In [1]: import numpy as np

In [2]: np.set_printoptions(precision=3, suppress=True, linewidth=120)

In [3]: def rd(a):
   ...:     return np.round(a, 3) + 0
   ...: 

In [4]: rng = np.random.default_rng(62270)

In [5]: mat = np.triu(rng.random((4, 4)) < 0.6, 1).astype(int)

In [6]: mat = mat + mat.T

In [7]: mat
Out[7]: 
array([[0, 0, 1, 1],
       [0, 0, 0, 0],
       [1, 0, 0, 1],
       [1, 0, 1, 0]])

In [8]: hat = np.triu(np.array([[0, 3, 2, 1], [1, 0, 3, 3], [2, 1, 2, 1], [2, 2, 3, 3]]), 1) + np.eye(4)

In [9]: out = hat @ mat @ np.linalg.inv(hat)

In [10]: np.trace(out), np.trace(mat)
Out[10]: (np.float64(0.0), np.int64(0))

In [11]: out
Out[11]: 
array([[  3.,  -9.,  23.,   4.],
       [  6., -18.,  45.,   6.],
       [  2.,  -6.,  15.,   2.],
       [  1.,  -3.,   8.,   0.]])

In [12]: rd(np.linalg.det(out))
Out[12]: np.float64(0.0)

In [13]: rank = np.linalg.matrix_rank(out)

In [14]: rank
Out[14]: np.int64(3)

In [15]: N = np.linalg.svd(out)[2][rank:].T

In [16]: N.shape
Out[16]: (4, 1)

In [17]: rd(out @ N)
Out[17]: 
array([[0.],
       [0.],
       [0.],
       [0.]])

In [18]: [int(np.linalg.matrix_rank(out[:, :j + 1])) for j in range(4)]
Out[18]: [1, 1, 2, 3]

In [19]: rd(N @ N.T)
Out[19]: 
array([[0.9, 0.3, 0. , 0. ],
       [0.3, 0.1, 0. , 0. ],
       [0. , 0. , 0. , 0. ],
       [0. , 0. , 0. , 0. ]])

In [20]: [int(np.linalg.matrix_rank(out[:i])) for i in range(1, len(out) + 1)]
Out[20]: [1, 2, 2, 3]

In [21]: np.linalg.matrix_rank(out.T @ out), np.linalg.matrix_rank(out @ out.T)
Out[21]: (np.int64(3), np.int64(3))

In [22]: np.allclose(out @ N, 0)
Out[22]: True

In [23]: X = np.load("sample5.npy")

In [24]: X
Out[24]: 
array([[5., 1., 1.],
       [1., 5., 1.],
       [1., 1., 5.]])

In [25]: Q, R = np.linalg.qr(X)

In [26]: rd(R)
Out[26]: 
array([[-5.196, -2.117, -2.117],
       [ 0.   , -4.745, -1.374],
       [ 0.   ,  0.   ,  4.542]])

In [27]: rd(abs(R[0, 0])), rd(np.linalg.norm(X[:, 0]))
Out[27]: (np.float64(5.196), np.float64(5.196))

In [28]: rd(Q @ R)
Out[28]: 
array([[5., 1., 1.],
       [1., 5., 1.],
       [1., 1., 5.]])
